$ python3 -q
>>> import numpy as np
>>> import numpy.linalg as la
>>> np.set_printoptions(precision=2, suppress=True, linewidth=140)
>>> tidy = lambda a: np.round(a, 2) + 0
>>> F = np.load("test6.npy")
>>> F
array([[-2.2 , -0.02, -0.99, -0.79],
       [-1.  ,  0.6 , -0.3 , -1.9 ],
       [-2.2 ,  0.  , -1.  , -0.8 ]])
>>> la.cond(F) > 100
np.True_
>>> la.matrix_rank(F, rtol=0.1)
np.int64(2)
>>> [round(float(x), 2) for x in la.svd(F, compute_uv=False)[:3]]
[3.99, 1.45, 0.01]
>>> arr = np.tril(np.array([[-1, -6, -6, -3], [-6, -5, -4, 8], [-2, -7, -8, 9], [-4, 1, 0, 3]]), -1) + np.eye(4, dtype=int)
>>> arr
array([[ 1,  0,  0,  0],
       [-6,  1,  0,  0],
       [-2, -7,  1,  0],
       [-4,  1,  0,  1]])
>>> t3 = np.stack([arr, -3 * arr, arr[::-1]])
>>> tidy(la.det(t3))
array([ 1., 81.,  1.])
>>> t3.sum(axis=0)
array([[-6,  1,  0,  1],
       [10, -9,  1,  0],
       [-2, 15, -2,  0],
       [ 9, -2,  0, -2]])
>>> np.einsum("bij,cij->bc", t3, t3)
array([[ 110, -330,    2],
       [-330,  990,   -6],
       [   2,   -6,  110]])
>>> la.matrix_rank(t3)
array([4, 4, 4])
>>> t3.shape
(3, 4, 4)
>>> def softmax(z):
...     e = np.exp(z - z.max(axis=-1, keepdims=True))
...     return e / e.sum(axis=-1, keepdims=True)
... 
>>> tidy(softmax(10 * arr[1]))
array([0., 1., 0., 0.])
>>> tidy(softmax(arr[1] + 5))
array([0.  , 0.58, 0.21, 0.21])
>>> tidy(softmax(arr[1]))
array([0.  , 0.58, 0.21, 0.21])
>>> scores = arr @ arr.T / np.sqrt(4)
>>> tidy(softmax(scores + np.triu(np.full(scores.shape, -np.inf), 1)))
array([[1.  , 0.  , 0.  , 0.  ],
       [0.  , 1.  , 0.  , 0.  ],
       [0.  , 0.  , 1.  , 0.  ],
       [0.  , 0.97, 0.  , 0.03]])
>>> tidy(softmax(scores)[1] @ arr)
array([-6.,  1.,  0.,  0.])
>>> softmax(scores).round(6).argmax(axis=1)
array([0, 1, 2, 1])
>>> np.argsort(-la.norm(arr, axis=0).round(6), kind="stable")[:3]
array([0, 1, 2])
>>> la.matrix_rank(arr, rtol=0.1)
np.int64(3)
>>> tidy(np.abs(la.svd(arr)[2][-1]))
array([0.02, 0.14, 0.99, 0.05])
>>> m1 = np.loadtxt("case0.csv", delimiter=",")
>>> m1
array([[-2.11, -1.04, -0.96],
       [-1.93, -1.32, -0.97],
       [-2.18, -0.87, -0.89],
       [-1.85, -0.98, -1.13],
       [-2.09, -0.81, -1.04],
       [-1.95, -1.03, -1.03],
       [-1.87, -1.1 , -1.12],
       [-2.12, -0.91, -1.25],
       [-3.12, -2.07, -0.05],
       [-3.05, -1.94,  0.04],
       [-2.98, -1.93, -0.08],
       [-3.03, -1.92,  0.03],
       [-3.19, -2.06, -0.1 ],
       [-3.02, -1.79,  0.23],
       [-2.93, -2.12,  0.02],
       [-2.99, -1.84, -0.06],
       [-2.95,  1.18,  2.08],
       [-3.01,  1.06,  1.81],
       [-2.73,  0.97,  2.28],
       [-2.9 ,  1.14,  1.78],
       [-2.95,  1.08,  2.  ],
       [-2.89,  0.95,  2.  ],
       [-3.02,  1.08,  1.93],
       [-3.14,  0.94,  2.11]])
>>> Xs = (m1 - m1.mean(axis=0)) / m1.std(axis=0)
>>> tidy(Xs.std(axis=0))
array([1., 1., 1.])
>>> np.argwhere(np.abs(Xs) > 2)
array([], shape=(0, 2), dtype=int64)
>>> coef = la.lstsq(np.delete(Xs, 1, axis=1), Xs[:, 1])[0]
>>> tidy(1 - np.var(Xs[:, 1] - np.delete(Xs, 1, axis=1) @ coef))
np.float64(0.93)
>>> np.abs(coef).argmax()
np.int64(1)
>>> z = m1[:, 2] > np.median(m1[:, 2])
>>> u = m1[z].mean(axis=0) - m1[~z].mean(axis=0)
>>> np.argsort(-np.abs(u).round(6), kind="stable")
array([2, 1, 0])
>>> ((m1 - m1.mean(axis=0)) @ u > 0).astype(int)
array([0, 0, 0, 0, 0, 0, 0, 0, 0, 0, 0, 0, 0, 0, 0, 0, 1, 1, 1, 1, 1, 1, 1, 1])
>>> x0 = np.array([-1, -3, 1])
>>> rhs = m1 @ x0
>>> tidy(la.solve(m1.T @ m1, m1.T @ rhs))
array([-1., -3.,  1.])
>>> tidy(la.pinv(m1) @ m1)
array([[1., 0., 0.],
       [0., 1., 0.],
       [0., 0., 1.]])
>>> rng = np.random.default_rng(750437)
>>> rhs = rhs + 0.05 * rng.normal(size=24)
>>> tidy(rhs)
array([4.31, 4.89, 3.86, 3.71, 3.44, 3.99, 4.06, 3.7 , 9.31, 8.89, 8.71, 8.9 , 9.26, 8.55, 9.31, 8.4 , 1.43, 1.65, 2.08, 1.17, 1.77, 2.09,
       1.74, 2.39])
>>> coef, *_ = la.lstsq(m1, rhs)
>>> tidy(la.norm(rhs - m1 @ coef))
np.float64(0.23)
>>> [round(float(la.norm(la.solve(m1.T @ m1 + lam * np.eye(3), m1.T @ rhs))), 2) for lam in (0, 1, 10, 100)]
[3.31, 3.03, 2.26, 1.33]
>>> J = np.load("w.npy")
>>> J
array([[142.61,  79.73,  60.95],
       [138.76,  81.44,  60.81],
       [139.33,  79.2 ,  59.1 ],
       [140.41,  78.73,  58.08],
       [138.89,  80.55,  58.66],
       [141.41,  79.55,  60.18],
       [140.41,  80.5 ,  61.59],
       [140.19,  78.97,  60.34],
       [141.29,  79.63,  61.33],
       [139.76,  80.04,  58.73],
       [138.7 ,  80.67,  59.87],
       [140.22,  78.54,  57.8 ],
       [139.56,  80.4 ,  60.5 ],
       [140.93,  79.55,  60.57],
       [140.36,  80.27,  60.9 ],
       [139.69,  80.2 ,  61.33],
       [139.17,  77.7 ,  61.6 ],
       [140.96,  79.73,  59.22],
       [140.32,  79.99,  58.34],
       [141.63,  79.14,  59.44],
       [140.03,  80.6 ,  59.85]])
>>> np.argsort(-la.norm(J, axis=0).round(6), kind="stable")[:3]
array([0, 1, 2])
>>> round(np.log10(la.cond(J)))
2
>>> la.matrix_rank(J, rtol=0.1)
np.int64(1)
>>> [round(float(x), 2) for x in la.svd(J, compute_uv=False)[:3]]
[788.7, 5.11, 4.26]
>>> tidy(np.abs(la.svd(J)[2][-1]))
array([0.28, 0.84, 0.47])
>>> feats = np.load("data.npy")
>>> feats
array([[ 39.99,   0.94, -51.52],
       [ 39.35,   1.48, -50.87],
       [ 37.78,   2.01, -50.63],
       [ 38.87,   0.89, -49.1 ],
       [ 41.27,   0.91, -49.54],
       [ 40.58,  -0.85, -50.02],
       [ 39.58,   0.48, -51.49],
       [ 40.58,   1.47, -49.5 ],
       [ 40.73,  -0.34, -49.11],
       [ 40.97,   0.21, -50.65]])
>>> tidy(np.abs(la.svd(feats)[2][-1]))
array([0.4 , 0.85, 0.33])
>>> round(np.log10(la.cond(feats)))
2
>>> la.matrix_rank(feats, rtol=0.1)
np.int64(1)
>>> tidy(la.norm(feats, 2) / la.norm(feats))
np.float64(1.0)
>>> z = feats[:, 0] > np.median(feats[:, 0])
>>> u = feats[z].mean(axis=0) - feats[~z].mean(axis=0)
>>> np.argsort(-np.abs(u).round(6), kind="stable")
array([0, 2, 1])
>>> tidy(u)
array([ 1.71, -0.88,  0.96])
>>> z.astype(int)
array([0, 0, 0, 0, 1, 1, 0, 1, 1, 1])
>>> ((feats - feats.mean(axis=0)) @ u > 0).astype(int)
array([0, 0, 0, 0, 1, 1, 0, 1, 1, 1])
>>> Xs = feats - feats.mean(axis=0)
>>> evecs = la.svd(Xs)[2][:1]
>>> out = Xs - Xs @ evecs.T @ evecs
>>> tidy(la.norm(out) / la.norm(Xs))
np.float64(0.63)
>>> tidy((Xs @ evecs.T).std(axis=0))
array([1.23])
>>> tidy(out.std(axis=0))
array([0.4 , 0.51, 0.76])
>>> la.norm(out, axis=1).round(6).argmax()
np.int64(3)
>>> hat = feats @ la.solve(feats.T @ feats, feats.T)
>>> tidy(np.trace(hat))
np.float64(3.0)
>>> tidy(la.eigvalsh(hat))
array([0., 0., 0., 0., 0., 0., 0., 1., 1., 1.])
>>> np.allclose(hat @ hat, hat)
True
>>> M = np.loadtxt("x.csv", delimiter=",")
>>> M
array([[-1.9 , -4.55, -4.35],
       [-1.57, -5.05, -5.14],
       [ 1.98, -3.83, -6.14],
       [-0.07, -3.98, -4.16],
       [ 0.27, -6.23, -3.74],
       [-0.48, -5.5 , -5.5 ],
       [ 2.06, -5.61, -3.69],
       [-1.2 , -5.84, -4.82],
       [ 0.99, -5.08, -4.78],
       [ 2.22, -6.38, -5.84],
       [ 0.2 , -6.5 , -5.75],
       [ 0.03, -4.04, -4.9 ],
       [-0.68, -2.9 , -6.26]])
>>> W2 = M[[9, 10]].astype(float)
>>> for _ in range(4):
...     z = la.norm(M[:, None] - W2, axis=-1).argmin(axis=1)
...     W2 = np.array([M[z == j].mean(axis=0) for j in range(2)])
... 
>>> z
array([1, 1, 0, 1, 1, 1, 0, 1, 0, 0, 1, 1, 1])
>>> tidy(W2)
array([[ 1.81, -5.22, -5.11],
       [-0.6 , -4.95, -4.96]])
>>> tidy(la.norm(W2[1] - W2[0]))
np.float64(2.43)
>>> tidy(la.norm(W2, axis=1))
array([7.53, 7.03])
>>> tidy(la.norm(W2, 2))
np.float64(10.17)
>>> O, R = la.qr(M)
>>> O.shape, R.shape
((13, 3), (3, 3))
>>> np.allclose(R.T @ R, M.T @ M)
True
>>> tidy(abs(R[0, 0])), tidy(la.norm(M[:, 0]))
(np.float64(4.73), np.float64(4.73))
>>> tidy(O)
array([[-0.4 , -0.31,  0.02],
       [-0.33, -0.32, -0.04],
       [ 0.42, -0.15, -0.51],
       [-0.01, -0.22, -0.07],
       [ 0.06, -0.33,  0.4 ],
       [-0.1 , -0.31, -0.05],
       [ 0.44, -0.24,  0.27],
       [-0.25, -0.36,  0.15],
       [ 0.21, -0.25, -0.01],
       [ 0.47, -0.28,  0.  ],
       [ 0.04, -0.35,  0.07],
       [ 0.01, -0.22, -0.2 ],
       [-0.14, -0.18, -0.65]])
>>> x0 = np.array([9, 3, -1])
>>> h = np.maximum(O @ x0, 0)
>>> tidy(h)
array([0.  , 0.  , 3.83, 0.  , 0.  , 0.  , 2.92, 0.  , 1.16, 3.39, 0.  , 0.  , 0.  ])
>>> tidy(np.maximum(O @ (3 * x0), 0))
array([ 0.  ,  0.  , 11.5 ,  0.  ,  0.  ,  0.  ,  8.77,  0.  ,  3.47, 10.16,  0.  ,  0.  ,  0.  ])
>>> tidy(O.T @ h)
array([ 4.71, -2.49, -1.14])
>>> W2 = np.array([[1, 4, 5], [1, 2, 0], [2, 1, 0]])
>>> K = np.repeat(W2, 25 // 3, axis=0)
>>> K = K + 0.1 * rng.normal(size=K.shape)
>>> tidy(K)
array([[ 0.99,  4.05,  4.98],
       [ 0.89,  3.95,  5.05],
       [ 0.88,  3.86,  5.  ],
       [ 1.04,  4.12,  4.85],
       [ 0.93,  3.83,  5.03],
       [ 0.69,  4.12,  4.9 ],
       [ 0.95,  3.8 ,  5.15],
       [ 0.98,  4.06,  5.07],
       [ 1.18,  2.05, -0.08],
       [ 1.06,  2.09,  0.01],
       [ 1.12,  2.19, -0.2 ],
       [ 1.1 ,  1.98,  0.14],
       [ 0.97,  1.88,  0.01],
       [ 1.08,  1.87,  0.01],
       [ 1.17,  1.76,  0.04],
       [ 0.84,  1.97, -0.01],
       [ 2.1 ,  0.86,  0.11],
       [ 2.05,  0.88, -0.06],
       [ 2.19,  0.82, -0.27],
       [ 1.81,  1.1 ,  0.  ],
       [ 2.09,  1.17,  0.  ],
       [ 1.92,  0.93, -0.05],
       [ 2.05,  0.9 ,  0.07],
       [ 1.92,  1.  , -0.01]])
>>> x0 = np.array([0, -1, 3])
>>> rhs = K @ x0
>>> try:
...     la.solve(K, rhs)
... except la.LinAlgError as e:
...     print(e)
... 
Last 2 dimensions of the array must be square
>>> tidy(la.lstsq(K, rhs)[0])
array([ 0., -1.,  3.])
>>> tidy(la.solve(K.T @ K, K.T @ rhs))
array([ 0., -1.,  3.])
>>> tidy(la.pinv(K) @ K)
array([[1., 0., 0.],
       [0., 1., 0.],
       [0., 0., 1.]])
>>> rhs = rhs + 0.05 * rng.normal(size=24)
>>> tidy(rhs)
array([10.92, 11.21, 11.21, 10.44, 11.24, 10.52, 11.64, 11.12, -2.23, -2.06, -2.83, -1.54, -1.85, -1.86, -1.6 , -1.97, -0.49, -0.98, -1.61,
       -1.06, -1.24, -1.22, -0.65, -1.11])
>>> coef, *_ = la.lstsq(K, rhs)
>>> [round(float(la.norm(la.solve(K.T @ K + lam * np.eye(3), K.T @ rhs))), 2) for lam in (0, 1, 10, 100)]
[3.16, 2.98, 2.33, 1.35]
>>> tidy(la.norm(rhs - K @ coef))
np.float64(0.24)
>>> tidy(coef)
array([ 0., -1.,  3.])
>>> Xs = (K - K.mean(axis=0)) / K.std(axis=0)
>>> np.argwhere(np.abs(Xs) > 2)
array([], shape=(0, 2), dtype=int64)
>>> coef = la.lstsq(np.delete(Xs, 2, axis=1), Xs[:, 2])[0]
>>> tidy(coef)
array([0.5 , 1.35])
>>> tidy(1 - np.var(Xs[:, 2] - np.delete(Xs, 2, axis=1) @ coef))
np.float64(0.97)
>>> Xs = K - K.mean(axis=0)
>>> evecs = la.svd(Xs)[2][:2]
>>> out = Xs - Xs @ evecs.T @ evecs
>>> tidy((Xs @ evecs.T).std(axis=0))
array([2.67, 0.53])
